$ python -q
>>> import numpy as np
>>> from numpy import linalg as LA
>>> np.set_printoptions(suppress=True, linewidth=160)
>>> rnd = lambda a: np.round(a, 1) + 0
>>> other = np.array([[0, 2, 2, 0, 0, 2],
...     [0, 2, 2, 0, 0, 0],
...     [1, 0, 0, 2, 0, 1],
...     [0, 2, 1, 0, 2, 0],
...     [0, 2, 1, 2, 2, 2],
...     [0, 2, 2, 1, 0, 0]])
>>> E = other + other.T
>>> E
array([[0, 2, 3, 0, 0, 2],
       [2, 4, 2, 2, 2, 2],
       [3, 2, 0, 3, 1, 3],
       [0, 2, 3, 0, 4, 1],
       [0, 2, 1, 4, 4, 2],
       [2, 2, 3, 1, 2, 0]])
>>> r0 = np.array([-2, 2, 1, -1, -1, -2])
>>> other = E + np.outer(r0, np.eye(6)[4])
>>> LA.matrix_rank(other - E)
np.int64(1)
>>> LA.matrix_rank(LA.inv(other) - LA.inv(E), tol=1e-8)
np.int64(1)
>>> E[2] @ E[5]
np.int64(15)
>>> rnd(LA.norm(E, "nuc"))
np.float64(24.9)
>>> LA.norm(E, axis=1).argmax()
np.int64(4)
>>> rnd(LA.norm(E[2] - E[5]))
np.float64(4.9)
>>> w, vecs = LA.eigh(E)
>>> vec = np.array([3, 1, 2, 2, 2, 1])
>>> np.abs(E).sum(axis=1).max(), rnd(np.abs(w).max())
(np.int64(14), np.float64(11.5))
>>> rnd(LA.eigvalsh(E[1:, 1:]))
array([-4.5, -1.4,  0.6,  2.5, 10.7])
>>> W0 = np.load("layer1.npy")
>>> W0
array([[-4. , -0.4, -1.1,  2.2],
       [-0.7, -4.6, -2.9, -1.6],
       [ 8.3, -9.7,  1. ,  0. ],
       [-1.4, -4.9,  1.4,  2.2],
       [ 1.7, -2.3,  0. , -6.2],
       [ 3.1, -4. , -3.3, -9. ],
       [-1.3,  1.3, -0.1, -0.7],
       [ 0.8, -6.7,  0.6, -4.1],
       [ 1.7,  1.6,  3.3,  2.6],
       [-1. , -5.8, -0.5, -0.7],
       [ 5. , -1.2, -3.3, -6.1],
       [-2.9, -4.1,  1.8, -0.6],
       [ 2. , -2.2, -0.8,  2.6],
       [ 1.2, -1.8,  2.7,  1.3],
       [ 2.3, -1.8,  0.1,  1.1],
       [-1.7, -3.3,  1.5,  1.1],
       [ 2.3,  0.9, -1.2,  2.6],
       [-4.4, -2.2, -3.4, -1.5],
       [-7.1,  1.3, -3.2,  1.8],
       [-2.4, -1.6,  1. ,  3.9],
       [ 8.1, -5.9, -1.2, -3.5],
       [ 1.5,  0.7, -1.2, -3.1],
       [ 4.3, -4.3,  0. , -2.7],
       [ 3.2,  0.8,  0.9,  2.3],
       [ 1.7, 13. ,  3.9,  8.5]])
>>> cen = W0 - W0.mean(axis=0)
>>> U, sv, vt = LA.svd(cen, full_matrices=False)
>>> np.abs(vt[0]).argmax()
np.int64(1)
>>> rnd(np.abs(vt[-1]))
array([0.2, 0.1, 0.9, 0.4])
>>> np.searchsorted(np.cumsum(sv ** 2) / (sv ** 2).sum(), 0.9) + 1
np.int64(3)
>>> rnd((sv ** 2).sum() ** 2 / (sv ** 4).sum())
np.float64(2.5)
>>> rnd(vt[0] * np.sign(vt[0, np.abs(vt[0]).argmax()]))
array([-0.3,  0.7,  0.2,  0.6])
>>> LA.matrix_rank(cen)
np.int64(4)
>>> rnd(sv ** 2 / (sv ** 2).sum())
array([0.6, 0.2, 0.2, 0. ])
>>> rnd(cen.mean(axis=0))
array([0., 0., 0., 0.])
>>> proj = W0 @ LA.solve(W0.T @ W0, W0.T)
>>> np.allclose(proj @ proj, proj)
True
>>> rnd(proj @ W0[:, 3])
array([ 2.2, -1.6,  0. ,  2.2, -6.2, -9. , -0.7, -4.1,  2.6, -0.7, -6.1, -0.6,  2.6,  1.3,  1.1,  1.1,  2.6, -1.5,  1.8,  3.9, -3.5, -3.1, -2.7,  2.3,  8.5])
>>> rnd(LA.norm(W0[18], 1)), rnd(LA.norm(W0[18], np.inf))
(np.float64(13.4), np.float64(7.1))
>>> rnd(LA.norm(W0, axis=0))
array([18.3, 22.7, 10.1, 18.4])
>>> rnd(LA.norm(W0, 1)), rnd(LA.norm(W0, np.inf))
(np.float64(86.4), np.float64(27.1))
>>> rnd(LA.norm(W0, 2))
np.float64(27.2)
>>> J = np.loadtxt("mat.csv", delimiter=",")
>>> rnd(J)
array([[0.1, 0.3, 0.1],
       [0.3, 0.7, 0.4],
       [0.1, 0.4, 0.2]])
>>> np.abs(np.diag(LA.qr(J)[1])) > 1e-9
array([ True, False, False])
>>> rnd(J @ LA.pinv(J) @ J)
array([[0.1, 0.3, 0.1],
       [0.3, 0.7, 0.4],
       [0.1, 0.4, 0.2]])
>>> rnd(np.trace(LA.pinv(J) @ J))
np.float64(1.0)
>>> np.allclose(J[:-1].T @ LA.lstsq(J[:-1].T, J[-1])[0], J[-1])
True
>>> cent = np.sign(np.array([[1, 0, 0, 1], [-1, 1, 3, -2], [-2, 0, 0, 2], [-3, 0, 1, 1]]))
>>> other = (np.tril(cent, -1) + np.eye(4)) @ (np.triu(cent, 1) + np.eye(4))
>>> w = np.array([5, 5, -1, 2])
>>> K = np.rint(other * w @ LA.inv(other)) + 0
>>> K
array([[  5.,   0.,   3.,  -3.],
       [ -6.,   5., -18.,  12.],
       [ -6.,   0.,  -7.,   6.],
       [ -6.,   0.,  -9.,   8.]])
>>> r0 = np.array([2, 3, 1, 2])
>>> other = K + np.outer(r0, np.eye(4)[2])
>>> LA.matrix_rank(other - K)
np.int64(1)
>>> Q, vecs = LA.qr(K[:, :2])[0], LA.qr(K[:, 2:])[0]
>>> sv = LA.svd(Q.T @ vecs, compute_uv=False)
>>> rnd(LA.norm(Q @ Q.T - vecs @ vecs.T, 2))
np.float64(0.2)
>>> rnd(sv)
array([1., 1.])
>>> (sv > 0.9).sum()
np.int64(2)
>>> X = np.load("m.npy")
>>> X
array([[-0.9, -3. , -6. ],
       [ 5. , -8.9, -3. ],
       [-1. , -3. , -5.9]])
>>> Q = X.astype(float).copy()
>>> for j in range(3):
...     Q[:, j] -= Q[:, :j] @ (Q[:, :j].T @ Q[:, j])
...     Q[:, j] /= LA.norm(Q[:, j])
... 
>>> rnd(Q.T @ Q)
array([[1., 0., 0.],
       [0., 1., 0.],
       [0., 0., 1.]])
>>> rnd(Q.T @ X)
array([[ 5.2, -7.5, -0.7],
       [ 0. ,  6.4,  8.9],
       [ 0. ,  0. ,  0.2]])
>>> rnd(Q)
array([[-0.2, -0.7, -0.7],
       [ 1. , -0.3,  0. ],
       [-0.2, -0.7,  0.7]])
>>> data = np.diag(np.array([-2, 7, -8, -9])) + 3 * np.eye(4, k=1) + 3 * np.eye(4, k=-1)
>>> data
array([[-2.,  3.,  0.,  0.],
       [ 3.,  7.,  3.,  0.],
       [ 0.,  3., -8.,  3.],
       [ 0.,  0.,  3., -9.]])
>>> w, vecs = LA.eig(data)
>>> rnd(np.sort(LA.eigvals(data @ data)))
array([  7.5,  35.1,  71. , 138.4])
>>> rnd(np.sort(LA.eigvals(data.T)))
array([-11.8,  -5.9,  -2.7,   8.4])
>>> w, vecs = LA.eigh(data)
>>> vec = np.array([0, 0, 2, 1])
>>> rnd(vecs * np.maximum(w, 0) @ vecs.T)
array([[0.6, 2.2, 0.4, 0.1],
       [2.2, 7.5, 1.4, 0.2],
       [0.4, 1.4, 0.3, 0. ],
       [0.1, 0.2, 0. , 0. ]])
>>> (np.sign(vecs[:, -1].round(6)) == np.sign(vecs[0, -1].round(6))).astype(int)
array([1, 1, 1, 1])
>>> rnd(LA.eigvalsh(data[1:, 1:]))
array([-11.8,  -5.8,   7.6])
>>> rnd(vecs * np.abs(w) @ vecs.T)
array([[ 3.2,  1.3,  0.8,  0.1],
       [ 1.3,  8.1, -0.2,  0.5],
       [ 0.8, -0.2,  8.5, -2.9],
       [ 0.1,  0.5, -2.9,  9. ]])
>>> M = np.loadtxt("data.csv", delimiter=",")
>>> M
array([[ 9., 10.,  9.,  6., 12.,  7.],
       [11.,  9.,  6.,  8.,  3.,  8.],
       [ 6.,  3.,  1.,  2.,  3.,  3.],
       [19., 19., 11., 11., 18., 14.],
       [18., 16., 11.,  9., 19., 12.]])
>>> [round(float(x), 1) for x in LA.svd(M, compute_uv=False)[:3]]
[60.3, 7.6, 3.6]
>>> LA.cond(M) > 100
np.True_
>>> r0, r1 = M[4], M[0]
>>> r0 @ r1
np.float64(787.0)
>>> p = (r0 @ r1) / (r0 @ r0) * r0
>>> (r1 - p) @ r0
np.float64(0.0)
>>> np.outer(r0, r1)
array([[162., 180., 162., 108., 216., 126.],
       [144., 160., 144.,  96., 192., 112.],
       [ 99., 110.,  99.,  66., 132.,  77.],
       [ 81.,  90.,  81.,  54., 108.,  63.],
       [171., 190., 171., 114., 228., 133.],
       [108., 120., 108.,  72., 144.,  84.]])
>>> LA.matrix_rank(np.outer(r0, r1))
np.int64(1)
>>> rnd(p)
array([11. ,  9.8,  6.7,  5.5, 11.6,  7.3])
>>> rank = LA.matrix_rank(M)
>>> rank
np.int64(4)
>>> null = LA.svd(M)[2][rank:].T
>>> [int(LA.matrix_rank(M[:i])) for i in range(1, len(M) + 1)]
[1, 2, 3, 4, 4]
>>> rnd(null @ null.T)
array([[ 0.1,  0.1,  0.1, -0.1, -0.1, -0.2],
       [ 0.1,  0.3,  0.1, -0.2, -0.1, -0.3],
       [ 0.1,  0.1,  0.1, -0.3, -0.1,  0. ],
       [-0.1, -0.2, -0.3,  0.7,  0.2, -0.2],
       [-0.1, -0.1, -0.1,  0.2,  0.1,  0. ],
       [-0.2, -0.3,  0. , -0.2,  0. ,  0.8]])
>>> [int(LA.matrix_rank(np.delete(M, i, axis=0))) for i in range(5)]
[4, 4, 4, 4, 4]
>>> LA.matrix_rank(M.T @ M), LA.matrix_rank(M @ M.T)
(np.int64(4), np.int64(4))
>>> rnd(M @ null)
array([[0., 0.],
       [0., 0.],
       [0., 0.],
       [0., 0.],
       [0., 0.]])
>>> F, _ = LA.qr(np.array([[-0.2, -0.2, 1.7], [2.4, 0.7, 0.5], [0.0, 0.9, -1.6]]))
>>> rnd(F)
array([[-0.1, -0.2,  1. ],
       [ 1. ,  0. ,  0.1],
       [ 0. ,  1. ,  0.2]])
>>> # orthonormal columns
>>> other = LA.invert(F)
Traceback (most recent call last):
  File "<python-input-97>", line 1, in <module>
    other = LA.invert(F)
            ^^^^^^^^^
AttributeError: module 'numpy.linalg' has no attribute 'invert'
>>> other = LA.inv(F)
>>> rnd(LA.inv(other))
array([[-0.1, -0.2,  1. ],
       [ 1. ,  0. ,  0.1],
       [ 0. ,  1. ,  0.2]])
>>> np.allclose(other, F.T)
True
